In [1]: import numpy as np

In [2]: np.set_printoptions(precision=2, suppress=True, linewidth=160)

In [3]: data = np.loadtxt("case16.csv", delimiter=",")

In [4]: print(data)
[[ 1.7  2.3 -0.3 -0.2]
 [-0.3 -0.9  0.7  1.8]
 [-0.5 -0.7 -0.5  0.5]
 [ 0.3 -0.7  0.4  1.3]
 [ 0.5 -0.3 -0.1 -0.7]
 [-0.6  0.8  1.1 -1.2]
 [ 0.7  1.8  0.6  0.1]
 [ 1.2 -1.8 -0.9 -1.7]
 [ 0.3 -0.5 -0.9  1.2]
 [-1.4  0.9 -0.1 -1.6]
 [-1.2 -1.1  1.9 -0.5]
 [ 1.  -1.3 -0.7 -0.7]
 [ 0.8 -0.6  0.7  1.5]
 [ 0.6  1.6 -1.2 -0.1]
 [-0.7  0.7 -0.3  0.4]
 [-0.1  0.2 -2.1  0. ]
 [ 0.1  1.4 -1.8 -0.4]
 [-0.8  1.9  0.1 -1.8]
 [-1.4  0.9  0.6  0. ]
 [ 0.7 -2.1  1.6  0.4]
 [ 5.1  6.6  1.2 -1.2]
 [-0.3 -0.6 -0.6 -1.5]
 [-1.2  0.3  0.3 -1.3]
 [ 0.1  2.3  0.1  1. ]
 [ 0.8  0.9 -0.6  2.2]
 [-0.5 -1.1 -0.6  1. ]
 [ 0.2  0.7  0.3  0.3]
 [ 2.3  0.1  0.6  0.7]]

In [5]: B = np.c_[data[:, :1] @ np.array([[0]]), np.array([3, 1, 0, -1, -1, 3, 1, 3, -3, -3, 0, 1, 1, -2, -3, 1, 3, -2, -2, -3, -1, -1, -2, -3, -1, 1, 2, 0])]

In [6]: print(B)
[[ 0.  3.]
 [ 0.  1.]
 [ 0.  0.]
 [ 0. -1.]
 [ 0. -1.]
 [ 0.  3.]
 [ 0.  1.]
 [ 0.  3.]
 [ 0. -3.]
 [ 0. -3.]
 [ 0.  0.]
 [ 0.  1.]
 [ 0.  1.]
 [ 0. -2.]
 [ 0. -3.]
 [ 0.  1.]
 [ 0.  3.]
 [ 0. -2.]
 [ 0. -2.]
 [ 0. -3.]
 [ 0. -1.]
 [ 0. -1.]
 [ 0. -2.]
 [ 0. -3.]
 [ 0. -1.]
 [ 0.  1.]
 [ 0.  2.]
 [ 0.  0.]]

In [7]: print(np.linalg.lstsq(data, B[:, 0])[0])
[0. 0. 0. 0.]

In [8]: print(np.linalg.matrix_rank(np.c_[data, B]))
5

In [9]: print(np.linalg.norm(np.linalg.qr(data)[0].T @ B, axis=0) ** 2 / ((B ** 2).sum(axis=0) + 1e-12))
[0.   0.12]

In [10]: print(np.linalg.matrix_rank(B))
1

In [11]: r0 = np.array([-6, 9])

In [12]: print(np.correlate(data[7], data[17], "full"))
[-2.16  3.36  3.72 -1.41 -0.44 -2.51  1.36]

In [13]: print(np.convolve(data[7], r0))
[ -7.2  21.6 -10.8   2.1 -15.3]

In [14]: print(np.polyval(r0, data[7]))
[ 1.8 19.8 14.4 19.2]

In [15]: cov = np.cov(data, rowvar=False)

In [16]: print(np.argwhere(np.triu(np.abs(np.corrcoef(data.T)) > 0.8, 1)))
[]

In [17]: print(np.corrcoef(data.T))
[[ 1.    0.48  0.08  0.04]
 [ 0.48  1.    0.06 -0.21]
 [ 0.08  0.06  1.    0.02]
 [ 0.04 -0.21  0.02  1.  ]]

In [18]: print(np.round(np.corrcoef(data[:, 2], data[:, 0])[0, 1], 2))
0.08

In [19]: print(data.std(axis=0))
[1.29 1.68 0.93 1.09]

In [20]: print(np.linalg.eigvalsh(cov)[::-1])
[3.63 1.41 0.89 0.87]

In [21]: print(np.polyfit(data[:, 2], data[:, 0], 1))
[0.12 0.27]

In [22]: W0 = np.load("layer7.npy")

In [23]: print(W0)
[[-1.05 -0.29  0.34  0.   -0.42]
 [ 0.95  1.27 -0.12 -0.45  0.56]
 [ 2.46  0.93 -0.75 -0.11  1.03]
 [ 1.1   1.64 -0.08 -1.21  0.28]]

In [24]: th = np.radians(30)

In [25]: R = np.eye(5)

In [26]: R[1, 1] = R[0, 0] = np.cos(th)

In [27]: R[1, 0], R[0, 1] = -np.sin(th), np.sin(th)

In [28]: print(R)
[[ 0.87  0.5   0.    0.    0.  ]
 [-0.5   0.87  0.    0.    0.  ]
 [ 0.    0.    1.    0.    0.  ]
 [ 0.    0.    0.    1.    0.  ]
 [ 0.    0.    0.    0.    1.  ]]

In [29]: B = W0 @ R.T

In [30]: print(np.allclose(np.linalg.norm(W0, axis=1), np.linalg.norm(B, axis=1)))
True

In [31]: print(np.allclose(W0 @ W0.T, B @ B.T))
True

In [32]: print(np.sort(np.linalg.eigvals(R).real))
[0.87 0.87 1.   1.   1.  ]

In [33]: print((R != 0).astype(int))
[[1 1 0 0 0]
 [1 1 0 0 0]
 [0 0 1 0 0]
 [0 0 0 1 0]
 [0 0 0 0 1]]

In [34]: print(np.unique(W0.round(6), axis=0).shape)
(4, 5)

In [35]: print(np.round(W0 @ np.linalg.pinv(W0) @ W0, 2) + 0)
[[-1.05 -0.29  0.34  0.   -0.42]
 [ 0.95  1.27 -0.12 -0.45  0.56]
 [ 2.46  0.93 -0.75 -0.11  1.03]
 [ 1.1   1.64 -0.08 -1.21  0.28]]

In [36]: T = np.stack([W0, 5 * W0, W0[::-1]])

In [37]: print(T.shape)
(3, 4, 5)

In [38]: print(np.einsum("bij,cij->bc", T, T))
[[ 18.53  92.62   4.92]
 [ 92.62 463.12  24.59]
 [  4.92  24.59  18.53]]

In [39]: rng = np.random.default_rng(588)

In [40]: mat = np.array([[-2, 3, 1, -2],
    ...:     [-1, 3, 1, 0],
    ...:     [2, 3, -2, -2],
    ...:     [-2, -1, -1, -1],
    ...:     [-3, -1, 0, 3]]) * (rng.random((5, 4)) < 0.3)

In [41]: print(mat)
[[ 0  0  0 -2]
 [ 0  0  1  0]
 [ 0  0 -2 -2]
 [-2  0  0  0]
 [ 0 -1  0  0]]

In [42]: vec = np.array([5, 3, 5, 5])

In [43]: h1 = np.maximum(mat @ vec, 0)

In [44]: print(mat.T @ h1)
[0 0 5 0]

In [45]: print(h1)
[0 5 0 0 0]

In [46]: print(np.maximum(mat @ vec, 0) - np.maximum(-mat @ vec, 0))
[-10   5 -20 -10  -3]

In [47]: th = np.radians(135)

In [48]: R = np.eye(4)

In [49]: R[1, 1] = R[0, 0] = np.cos(th)

In [50]: R[1, 0], R[0, 1] = -np.sin(th), np.sin(th)

In [51]: print(R)
[[-0.71  0.71  0.    0.  ]
 [-0.71 -0.71  0.    0.  ]
 [ 0.    0.    1.    0.  ]
 [ 0.    0.    0.    1.  ]]

In [52]: B = mat @ R.T

In [53]: print(np.allclose(mat @ mat.T, B @ B.T))
True

In [54]: print(np.round(np.linalg.det(R), 2), np.round(np.trace(R), 2))
1.0 0.59

In [55]: B = np.c_[mat[:, :3] @ np.array([[7, 7, 6], [6, 3, 3], [0, 2, 2]]), np.array([3, 3, 0, 9, -8])]

In [56]: print(B)
[[  0   0   0   3]
 [  0   2   2   3]
 [  0  -4  -4   0]
 [-14 -14 -12   9]
 [ -6  -3  -3  -8]]

In [57]: print(np.linalg.norm(np.linalg.qr(mat)[0].T @ B, axis=0) ** 2 / ((B ** 2).sum(axis=0) + 1e-12))
[1.   1.   1.   0.99]

In [58]: print(np.round(np.linalg.norm(B - mat @ np.linalg.lstsq(mat, B)[0], axis=0), 2) + 0)
[0.   0.   0.   1.22]

In [59]: print(np.linalg.matrix_rank(B))
4

In [60]: vec = np.array([-3, -2, 2, 0])

In [61]: y = mat @ vec

In [62]: print(y)
[ 0  2 -4  6  2]

In [63]: y = y + 0.1 * rng.normal(size=5)

In [64]: print(y)
[-0.08  2.06 -4.01  6.08  1.83]

In [65]: c, *_ = np.linalg.lstsq(mat, y)

In [66]: print(round(float(np.linalg.norm(y - mat @ c)), 2))
0.08

In [67]: print(c)
[-3.04 -1.83  2.    0.02]

In [68]: print([round(float(np.linalg.norm(np.linalg.solve(mat.T @ mat + lam * np.eye(4), mat.T @ y))), 2) for lam in (0, 1, 10, 100)])
[4.07, 3.02, 1.11, 0.17]

In [69]: print(c.round())
[-3. -2.  2.  0.]

In [70]: E = np.loadtxt("out16.csv", delimiter=",")

In [71]: print(E)
[[ 3.  0.  0.  0.  0.]
 [ 0. -5.  0.  0.  0.]
 [ 0.  0.  4.  0.  0.]
 [ 0.  0.  0. -5.  0.]
 [ 0.  0.  0.  0. -3.]]

In [72]: # triangular: eigenvalues sit on the diagonal

In [73]: print(round(float(np.linalg.eigvalsh(E).min()), 2))
-5.0

In [74]: print(np.all(np.linalg.eigvalsh(E) > 0))
False

In [75]: print(round(np.linalg.det(E), 2))
-900.0

In [76]: print((E != 0).astype(int))
[[1 0 0 0 0]
 [0 1 0 0 0]
 [0 0 1 0 0]
 [0 0 0 1 0]
 [0 0 0 0 1]]

In [77]: print((np.linalg.matrix_power((E != 0) + (E.T != 0) + np.eye(5), 5) > 0).astype(int))
[[1 0 0 0 0]
 [0 1 0 0 0]
 [0 0 1 0 0]
 [0 0 0 1 0]
 [0 0 0 0 1]]

In [78]: vals, vecs = np.linalg.eig(E)

In [79]: print(np.prod(vals))
-900.0

In [80]: B = np.array([[2], [4]])

In [81]: m1 = np.block([[np.zeros((2, 2)), B], [B.T, np.zeros((1, 1))]])

In [82]: print(m1)
[[0. 0. 2.]
 [0. 0. 4.]
 [2. 4. 0.]]

In [83]: # null space of dimension 1

In [84]: left, s, Vt = np.linalg.svd(m1)

In [85]: vecs = Vt[:(s > 1e-8).sum()]

In [86]: vec = m1[0] + 5 * m1[1] + rng.integers(2) * np.eye(3)[1]

In [87]: print(vec)
[ 0.  1. 22.]

In [88]: print(vecs.T @ vecs)
[[0.2 0.4 0. ]
 [0.4 0.8 0. ]
 [0.  0.  1. ]]

In [89]: print(round(np.trace(np.linalg.pinv(m1) @ m1), 2))
2.0

In [90]: print(np.allclose(m1[:-1].T @ np.linalg.lstsq(m1[:-1].T, m1[-1])[0], m1[-1]))
False

In [91]: print(np.round(np.linalg.det(m1), 2))
0.0

In [92]: print(np.allclose(m1, m1.T))
True

In [93]: print(np.round(np.sort(np.abs(np.linalg.eigvals(m1))), 2) + 0)
[0.   4.47 4.47]

In [94]: print(np.trace(m1))
0.0

In [95]: print(np.round(np.abs(np.linalg.eigvals(m1)).max(), 2))
4.47

In [96]: print(m1 @ m1)
[[ 4.  8.  0.]
 [ 8. 16.  0.]
 [ 0.  0. 20.]]

In [97]: feats = np.load("x.npy")

In [98]: print(feats)
[[-1 -5  0 -2  0]
 [ 3 15  0  6  0]
 [ 3 15  0  6  0]]

In [99]: print(np.linalg.cond(feats) > 100)
True

In [100]: print([round(float(x), 2) for x in np.linalg.svd(feats, compute_uv=False)[:3]])
[23.87, 0.0, 0.0]

In [101]: print(round(np.linalg.norm(feats, 2) / np.linalg.norm(feats), 2))
1.0

In [102]: print(np.linalg.matrix_rank(feats, rtol=0.1))
1

In [103]: print(np.diff(feats, axis=0))
[[ 4 20  0  8  0]
 [ 0  0  0  0  0]]

In [104]: print(round(float(np.linalg.norm(feats)), 2))
23.87

In [105]: print(np.count_nonzero(feats))
9

In [106]: print(np.linalg.matrix_rank(feats))
1

In [107]: B = np.array([[2, 2], [1, 0]])

In [108]: basis = np.kron(B, feats)

In [109]: print(basis)
[[ -2 -10   0  -4   0  -2 -10   0  -4   0]
 [  6  30   0  12   0   6  30   0  12   0]
 [  6  30   0  12   0   6  30   0  12   0]
 [ -1  -5   0  -2   0   0   0   0   0   0]
 [  3  15   0   6   0   0   0   0   0   0]
 [  3  15   0   6   0   0   0   0   0   0]]

In [110]: print(np.linalg.matrix_rank(basis))
2

In [111]: print(np.round(np.linalg.norm(basis, 2), 2), np.round(np.linalg.norm(B, 2) * np.linalg.norm(feats, 2), 2))
69.73 69.73

In [112]: X = np.load("block14.npy")

In [113]: print(X)
[[-0.85  0.22 -0.01]
 [-0.26 -0.03 -0.31]
 [ 0.   -0.73 -0.6 ]
 [ 0.33  0.64 -0.64]
 [ 0.33 -0.1   0.37]]

In [114]: # orthonormal columns

In [115]: B = np.c_[X[:, :2] @ np.array([[2, 2], [-1, -5]]), np.array([-2, -4, 3, 5, 9])]

In [116]: print(B)
[[-1.91 -2.78 -2.  ]
 [-0.49 -0.36 -4.  ]
 [ 0.73  3.67  3.  ]
 [ 0.02 -2.53  5.  ]
 [ 0.75  1.14  9.  ]]

In [117]: print(np.linalg.norm(np.linalg.qr(X)[0].T @ B, axis=0) ** 2 / ((B ** 2).sum(axis=0) + 1e-12))
[1.  1.  0.4]

In [118]: q, R = np.linalg.qr(X)

In [119]: print(np.abs(np.diag(R)))
[1. 1. 1.]

In [120]: print(np.round(q.T @ q, 2) + 0)
[[1. 0. 0.]
 [0. 1. 0.]
 [0. 0. 1.]]

In [121]: print(q @ R)
[[-0.85  0.22 -0.01]
 [-0.26 -0.03 -0.31]
 [ 0.   -0.73 -0.6 ]
 [ 0.33  0.64 -0.64]
 [ 0.33 -0.1   0.37]]

In [122]: print(q)
[[-0.85  0.22 -0.01]
 [-0.26 -0.03 -0.31]
 [ 0.   -0.73 -0.6 ]
 [ 0.33  0.64 -0.64]
 [ 0.33 -0.1   0.37]]

In [123]: print(abs(R[0, 0]), round(float(np.linalg.norm(X[:, 0])), 2))
1.0 1.0

In [124]: J = np.loadtxt("dump.csv", delimiter=",")

In [125]: print(J)
[[ 2. -3. -1.  0.  3.]
 [ 2. -3. -1.  0.  3.]
 [ 3.  3.  1.  1.  0.]
 [ 1.  0.  3. -1.  2.]]

In [126]: Xc = data - data.mean(axis=0)

In [127]: left, s, Vt = np.linalg.svd(Xc, full_matrices=False)

In [128]: print(np.linalg.matrix_rank(Xc))
4

In [129]: print(np.abs(left[:, 0]).argmax())
20

In [130]: print(np.abs(Vt[-1]))
[0.43 0.25 0.81 0.3 ]

In [131]: print(s)
[9.9  6.18 4.9  4.84]

In [132]: print(round((s ** 2).sum() ** 2 / (s ** 4).sum(), 2))
2.76

In [133]: print(round(float(np.linalg.norm(J, 2) / np.linalg.norm(J)), 2))
0.77

In [134]: print(np.linalg.cond(J) > 100)
True

In [135]: print(np.linalg.matrix_rank(J, rtol=0.1))
3

In [136]: left, s, Vt = np.linalg.svd(J, full_matrices=False)

In [137]: print(np.round(left.T @ left, 2) + 0)
[[1. 0. 0. 0.]
 [0. 1. 0. 0.]
 [0. 0. 1. 0.]
 [0. 0. 0. 1.]]

In [138]: print(np.round(s / s[0], 2) + 0)
[1.   0.69 0.45 0.  ]

In [139]: print(np.round(left.T @ J @ Vt.T, 2) + 0)
[[6.95 0.   0.   0.  ]
 [0.   4.8  0.   0.  ]
 [0.   0.   3.11 0.  ]
 [0.   0.   0.   0.  ]]

In [140]: print(np.abs(Vt[0]))
[0.35 0.66 0.14 0.05 0.64]

In [141]: def softmax(z):
     ...:     e = np.exp(z - z.max(axis=-1, keepdims=True))
     ...:     return e / e.sum(axis=-1, keepdims=True)
     ...: 

In [142]: print(softmax(J).sum(axis=1))
[1. 1. 1. 1.]

In [143]: print(softmax(J[2]))
[0.43 0.43 0.06 0.06 0.02]

In [144]: att = J @ J.T / np.sqrt(5)

In [145]: print(np.round(softmax(att), 2) + 0)
[[0.5  0.5  0.   0.  ]
 [0.5  0.5  0.   0.  ]
 [0.   0.   1.   0.  ]
 [0.01 0.01 0.01 0.97]]

In [146]: print(softmax(att).round(6).argmax(axis=1))
[0 0 2 3]

In [147]: left, s, Vt = np.linalg.svd(J)

In [148]: print(s.round(2) + 0)
[6.95 4.8  3.11 0.  ]

In [149]: print(np.argmax(s[:-1] / (s[1:] + 1e-6)) + 1)
3

In [150]: B = left[:, :3] @ np.diag(s[:3]) @ Vt[:3]

In [151]: print(np.linalg.matrix_rank(B))
3

In [152]: print(round(float(np.abs(J - B).max()), 2))
0.0

In [153]: print(B.round(2) + 0)
[[ 2. -3. -1.  0.  3.]
 [ 2. -3. -1.  0.  3.]
 [ 3.  3.  1.  1.  0.]
 [ 1.  0.  3. -1.  2.]]
